In [1]: import numpy as np

In [2]: np.set_printoptions(precision=2, suppress=True, linewidth=200, floatmode="fixed")

In [3]: def tidy(a):
   ...:     return np.round(a, 2) + 0
   ...: 

In [4]: J = np.load("layer4.npy")

In [5]: J
Out[5]: 
array([[0, 3, 2, 1, 3, 3],
       [1, 2, 3, 2, 1, 2],
       [1, 2, 3, 2, 1, 2]])

In [6]: U, s, Vt = np.linalg.svd(J)

In [7]: tidy(s)
Out[7]: array([8.50, 2.39, 0.00])

In [8]: other = U[:, :2] @ np.diag(s[:2]) @ Vt[:2]

In [9]: np.linalg.matrix_rank(J, rtol=0.05)
Out[9]: np.int64(2)

In [10]: tidy(np.abs(J - other).max())
Out[10]: np.float64(0.0)

In [11]: Q, _ = np.linalg.qr(np.array([[0.9, 0.4, -0.8, 0.3, -0.2, 0.6, -0.5],
    ...:     [-1.0, 0.1, -0.7, 0.6, 0.4, -0.8, -0.9],
    ...:     [-0.9, -0.1, 0.2, 0.5, -0.8, -1.7, 1.2],
    ...:     [0.7, 0.4, 0.0, -0.4, -0.2, 1.3, -1.3],
    ...:     [1.7, 0.7, -0.2, 2.3, -0.8, -1.5, 0.6],
    ...:     [-0.2, -0.7, 2.1, -1.5, -0.4, 0.6, -1.1],
    ...:     [-0.9, -0.5, -1.1, -0.3, 0.8, 0.4, 0.7],
    ...:     [-0.1, 1.4, 1.4, -0.9, 0.4, -0.2, -0.7]]))

In [12]: feats = Q @ Q.T

In [13]: tidy(feats)
Out[13]: 
array([[ 0.97, -0.01, -0.03, -0.04, -0.07, -0.07, -0.14, -0.03],
       [-0.01,  1.00, -0.01, -0.01, -0.02, -0.02, -0.03, -0.01],
       [-0.03, -0.01,  0.97, -0.04, -0.07, -0.07, -0.13, -0.03],
       [-0.04, -0.01, -0.04,  0.95, -0.09, -0.09, -0.17, -0.04],
       [-0.07, -0.02, -0.07, -0.09,  0.86, -0.15, -0.28, -0.06],
       [-0.07, -0.02, -0.07, -0.09, -0.15,  0.85, -0.29, -0.06],
       [-0.14, -0.03, -0.13, -0.17, -0.28, -0.29,  0.44, -0.12],
       [-0.03, -0.01, -0.03, -0.04, -0.06, -0.06, -0.12,  0.97]])

In [14]: U, s, Vt = np.linalg.svd(feats)

In [15]: np.argmax(s[:-1] / (s[1:] + 1e-6)) + 1
Out[15]: np.int64(7)

In [16]: tidy(s)
Out[16]: array([1.00, 1.00, 1.00, 1.00, 1.00, 1.00, 1.00, 0.00])

In [17]: other = U[:, :7] @ np.diag(s[:7]) @ Vt[:7]

In [18]: tidy(np.abs(feats - other).max())
Out[18]: np.float64(0.0)

In [19]: tidy(np.linalg.norm(feats - other) / np.linalg.norm(feats))
Out[19]: np.float64(0.0)

In [20]: np.linalg.matrix_rank(other)
Out[20]: np.int64(7)
